>>> import numpy as np
>>> np.set_printoptions(suppress=True, linewidth=120)
>>> rnd = lambda a: np.round(a, 2) + 0
>>> E = np.loadtxt("m.csv", delimiter=",")
>>> rnd(E)
array([[-0.11,  0.03,  0.08, -0.56, -0.57,  0.58],
       [-0.58, -0.41,  0.39, -0.43,  0.28, -0.28],
       [-0.06,  0.15, -0.18, -0.13,  0.75,  0.61],
       [ 0.11,  0.43, -0.44, -0.62,  0.08, -0.46],
       [-0.19, -0.6 , -0.76,  0.05, -0.11,  0.05],
       [ 0.77, -0.51,  0.17, -0.31,  0.15,  0.  ]])
>>> # columns are unit length and at right angles
>>> rng = np.random.default_rng(73)
>>> z = rng.permutation(6)
>>> z
array([2, 3, 4, 0, 5, 1])
>>> M2 = E[z][:, z]
>>> rnd(np.sort(np.abs(np.linalg.eigvals(M2))))
array([1., 1., 1., 1., 1., 1.])
>>> np.allclose(M2, E)
False
>>> M2 = np.linalg.invert(E)
Traceback (most recent call last):
  File "<python-input-12>", line 1, in <module>
    M2 = np.linalg.invert(E)
         ^^^^^^^^^^^^^^^^
AttributeError: module 'numpy.linalg' has no attribute 'invert'
>>> M2 = np.linalg.inv(E)
>>> rnd(M2)
array([[-0.11, -0.58, -0.06,  0.11, -0.19,  0.77],
       [ 0.03, -0.41,  0.15,  0.43, -0.6 , -0.51],
       [ 0.08,  0.39, -0.18, -0.44, -0.76,  0.17],
       [-0.56, -0.43, -0.13, -0.62,  0.05, -0.31],
       [-0.57,  0.28,  0.75,  0.08, -0.11,  0.15],
       [ 0.58, -0.28,  0.61, -0.46,  0.05,  0.  ]])
>>> rnd(E @ M2)
array([[1., 0., 0., 0., 0., 0.],
       [0., 1., 0., 0., 0., 0.],
       [0., 0., 1., 0., 0., 0.],
       [0., 0., 0., 1., 0., 0.],
       [0., 0., 0., 0., 1., 0.],
       [0., 0., 0., 0., 0., 1.]])
>>> rnd(np.linalg.inv(M2))
array([[-0.11,  0.03,  0.08, -0.56, -0.57,  0.58],
       [-0.58, -0.41,  0.39, -0.43,  0.28, -0.28],
       [-0.06,  0.15, -0.18, -0.13,  0.75,  0.61],
       [ 0.11,  0.43, -0.44, -0.62,  0.08, -0.46],
       [-0.19, -0.6 , -0.76,  0.05, -0.11,  0.05],
       [ 0.77, -0.51,  0.17, -0.31,  0.15,  0.  ]])
>>> rnd(np.linalg.slogdet(E)[0])
np.float64(-1.0)
>>> np.allclose(M2, E.T)
True
>>> (np.abs(M2) > 1e-9).astype(int)
array([[1, 1, 1, 1, 1, 1],
       [1, 1, 1, 1, 1, 1],
       [1, 1, 1, 1, 1, 1],
       [1, 1, 1, 1, 1, 1],
       [1, 1, 1, 1, 1, 1],
       [1, 1, 1, 1, 1, 1]])
>>> rnd(np.linalg.det(E) * np.linalg.det(M2))
np.float64(1.0)
>>> rnd(np.linalg.cond(E))
np.float64(1.0)
>>> rnd(E.T @ E)
array([[1., 0., 0., 0., 0., 0.],
       [0., 1., 0., 0., 0., 0.],
       [0., 0., 1., 0., 0., 0.],
       [0., 0., 0., 1., 0., 0.],
       [0., 0., 0., 0., 1., 0.],
       [0., 0., 0., 0., 0., 1.]])
>>> rnd(np.linalg.pinv(E))
array([[-0.11, -0.58, -0.06,  0.11, -0.19,  0.77],
       [ 0.03, -0.41,  0.15,  0.43, -0.6 , -0.51],
       [ 0.08,  0.39, -0.18, -0.44, -0.76,  0.17],
       [-0.56, -0.43, -0.13, -0.62,  0.05, -0.31],
       [-0.57,  0.28,  0.75,  0.08, -0.11,  0.15],
       [ 0.58, -0.28,  0.61, -0.46,  0.05,  0.  ]])
>>> rnd(E[:, 5] @ E[:, 4])
np.float64(0.0)
>>> rnd(np.linalg.norm(E, axis=0))
array([1., 1., 1., 1., 1., 1.])
>>> x0 = np.array([2, -3, 2, 2, -2, -1])
>>> target = E @ x0
>>> rnd(target)
array([-0.73, -0.27, -3.29, -2.89,  0.15,  2.49])
>>> rnd(np.linalg.solve(E, E[:, 4]))
array([0., 0., 0., 0., 1., 0.])
>>> rnd(np.sort(np.abs(np.linalg.eigvals(E))))
array([1., 1., 1., 1., 1., 1.])
>>> rnd(np.linalg.det(E))
np.float64(-1.0)
>>> rnd(np.trace(E))
np.float64(-1.43)
>>> np.linalg.determinant(E)
Traceback (most recent call last):
  File "<python-input-33>", line 1, in <module>
    np.linalg.determinant(E)
    ^^^^^^^^^^^^^^^^^^^^^
AttributeError: module 'numpy.linalg' has no attribute 'determinant'
>>> np.allclose(E, E.T)
False
>>> rnd((E + E.T) / 2)
array([[-0.11, -0.27,  0.01, -0.23, -0.38,  0.68],
       [-0.27, -0.41,  0.27,  0.  , -0.16, -0.39],
       [ 0.01,  0.27, -0.18, -0.29, -0.01,  0.39],
       [-0.23,  0.  , -0.29, -0.62,  0.06, -0.39],
       [-0.38, -0.16, -0.01,  0.06, -0.11,  0.1 ],
       [ 0.68, -0.39,  0.39, -0.39,  0.1 ,  0.  ]])
>>> X = np.load("w.npy")
>>> X
array([[ -1,   1,  -2,  -2,   0,   2,   0,   2,   2,   1,   0],
       [ -2,  -2,  -1,  -2,  -1,   2,  -1,   2,   1,  -2,   0],
       [ -2,   0,  -1,  -1,   2,   1,   2,   1,   2,  -1,   1],
       [  2,   2,   2,  -1,   0,  -1,   1,   0,   0,   1,   1],
       [ -1,   1,   2,   2,  -2,   0,   0,   1,  -1,  -2,   0],
       [-11,  -9,  -7, -12,  -5,  12,  -5,  12,   7,  -9,   0]])
>>> # row 5 is much longer than the rest
>>> Uu, sigma, VT = np.linalg.svd(X)
>>> evecs = VT[:(sigma > 1e-8).sum()]
>>> x0 = X[3] + -1 * X[0] + rng.integers(2) * np.eye(11)[1]
>>> x0
array([ 3.,  1.,  4.,  1.,  0., -3.,  1., -2., -2.,  0.,  1.])
>>> rnd(np.linalg.norm(x0 - evecs.T @ evecs @ x0))
np.float64(0.0)
>>> rnd(np.diag(evecs.T @ evecs))
array([0.46, 0.7 , 0.57, 0.75, 0.53, 0.24, 0.42, 0.37, 0.24, 0.56, 0.18])
>>> try:
...     np.linalg.inv(X)
... except np.linalg.LinAlgError as e:
...     print(repr(e))
... 
LinAlgError('Last 2 dimensions of the array must be square')
>>> np.unique(X.round(6), axis=0).shape
(6, 11)
>>> np.linalg.lstsq(X[:-1].T, X[-1])[2]
np.int32(5)
>>> X[2] @ X[0]
np.int64(13)
>>> rnd(np.linalg.norm(X, 2))
np.float64(30.19)
>>> rnd(np.linalg.norm(X[2], 1)), rnd(np.linalg.norm(X[2], np.inf))
(np.float64(14.0), np.float64(2.0))
>>> np.linalg.norm(X, axis=1).argmax()
np.int64(5)
>>> rnd(np.linalg.norm(X) ** 2 / np.linalg.norm(X, 2) ** 2)
np.float64(1.07)
>>> rnd(np.linalg.norm(X, "nuc"))
np.float64(45.24)
>>> J = np.load("sample13.npy")
>>> J
array([[-1,  2,  0,  0],
       [ 0,  0,  0,  0],
       [ 0,  0, -1,  2],
       [ 0,  0,  0,  0]])
>>> Uu, sigma, VT = np.linalg.svd(J)
>>> np.argmax(sigma[:-1] / (sigma[1:] + 1e-6)) + 1
np.int64(2)
>>> M2 = Uu[:, :2] @ np.diag(sigma[:2]) @ VT[:2]
>>> np.linalg.matrix_rank(J, rtol=0.05)
np.int64(2)
>>> rnd(np.linalg.norm(J - M2) / np.linalg.norm(J))
np.float64(0.0)
>>> (J != 0).astype(int)
array([[1, 1, 0, 0],
       [0, 0, 0, 0],
       [0, 0, 1, 1],
       [0, 0, 0, 0]])
>>> np.flatnonzero(np.linalg.matrix_power((J != 0) + (J.T != 0) + np.eye(4), 4)[3])
array([2, 3])
>>> rnd(np.sort(np.linalg.eigvals(J).real))
array([-1., -1.,  0.,  0.])
>>> rnd(np.linalg.det(J))
np.float64(0.0)
>>> np.poly(J)
array([1., 2., 1., 0., 0.])
>>> rnd(np.linalg.det(J.T))
np.float64(0.0)
>>> rnd(np.linalg.det(2 * J)), rnd(np.linalg.det(J))
(np.float64(0.0), np.float64(0.0))
>>> r = np.linalg.matrix_rank(J)
>>> r
np.int64(2)
>>> ns = np.linalg.svd(J)[2][r:].T
>>> [int(np.linalg.matrix_rank(J[:, :j + 1])) for j in range(4)]
[1, 1, 2, 2]
>>> J @ ns
array([[0., 0.],
       [0., 0.],
       [0., 0.],
       [0., 0.]])
>>> rnd(ns @ ns.T)
array([[0.8, 0.4, 0. , 0. ],
       [0.4, 0.2, 0. , 0. ],
       [0. , 0. , 0.8, 0.4],
       [0. , 0. , 0.4, 0.2]])
>>> rnd(J @ np.linalg.pinv(J) @ J)
array([[-1.,  2.,  0.,  0.],
       [ 0.,  0.,  0.,  0.],
       [ 0.,  0., -1.,  2.],
       [ 0.,  0.,  0.,  0.]])
>>> np.allclose(J[:-1].T @ np.linalg.lstsq(J[:-1].T, J[-1])[0], J[-1])
True
>>> np.linalg.lstsq(J[:-1].T, J[-1])[2]
np.int32(2)
>>> rnd(np.trace(np.linalg.pinv(J) @ J))
np.float64(2.0)
>>> np.unique(J.round(6), axis=0).shape
(3, 4)
>>> A = np.loadtxt("layer1.csv", delimiter=",")
>>> A
array([[-2., -3.,  3., -2.,  2., -1.,  1., -2.,  2.,  0.,  0.,  0.],
       [ 0.,  2., -2.,  1., -3., -1.,  0.,  3., -1.,  0.,  0.,  0.],
       [ 1., -1., -1., -1., -3.,  3.,  1.,  3., -3.,  0.,  0.,  0.],
       [-1., -1.,  3.,  2.,  1.,  0., -1., -1., -2.,  0.,  0.,  0.],
       [ 1.,  1.,  0.,  1., -1., -2., -1., -1., -3.,  0.,  0.,  0.],
       [ 1.,  0.,  0.,  1.,  3.,  0.,  3.,  2., -2.,  0.,  0.,  0.],
       [-3.,  3.,  0.,  1.,  2.,  0.,  3.,  3.,  2.,  0.,  0.,  0.],
       [-2., -1., -2., -1.,  2., -2., -3., -1.,  0.,  0.,  0.,  0.],
       [ 2.,  3.,  0., -2.,  2.,  1.,  0., -2.,  0.,  0.,  0.,  0.],
       [ 0.,  0.,  0.,  0.,  0.,  0.,  0.,  0.,  0.,  2.,  1.,  0.],
       [ 0.,  0.,  0.,  0.,  0.,  0.,  0.,  0.,  0.,  1.,  1.,  2.],
       [ 0.,  0.,  0.,  0.,  0.,  0.,  0.,  0.,  0.,  0.,  2.,  1.]])
>>> # 2 groups of indices that never mix
>>> M2 = A / np.linalg.norm(A, axis=1, keepdims=True)
>>> G = M2 @ M2.T
>>> rnd(G[2])
array([-0.49,  0.49,  1.  , -0.2 ,  0.04,  0.18, -0.16, -0.47, -0.25,  0.  ,  0.  ,  0.  ])
>>> rnd(np.linalg.norm(M2, axis=1))
array([1., 1., 1., 1., 1., 1., 1., 1., 1., 1., 1., 1.])
>>> (G - 2 * np.eye(12)).round(6).argmax(axis=1)
array([ 3,  2,  1,  4,  3,  6,  5,  0,  5, 10, 11, 10])
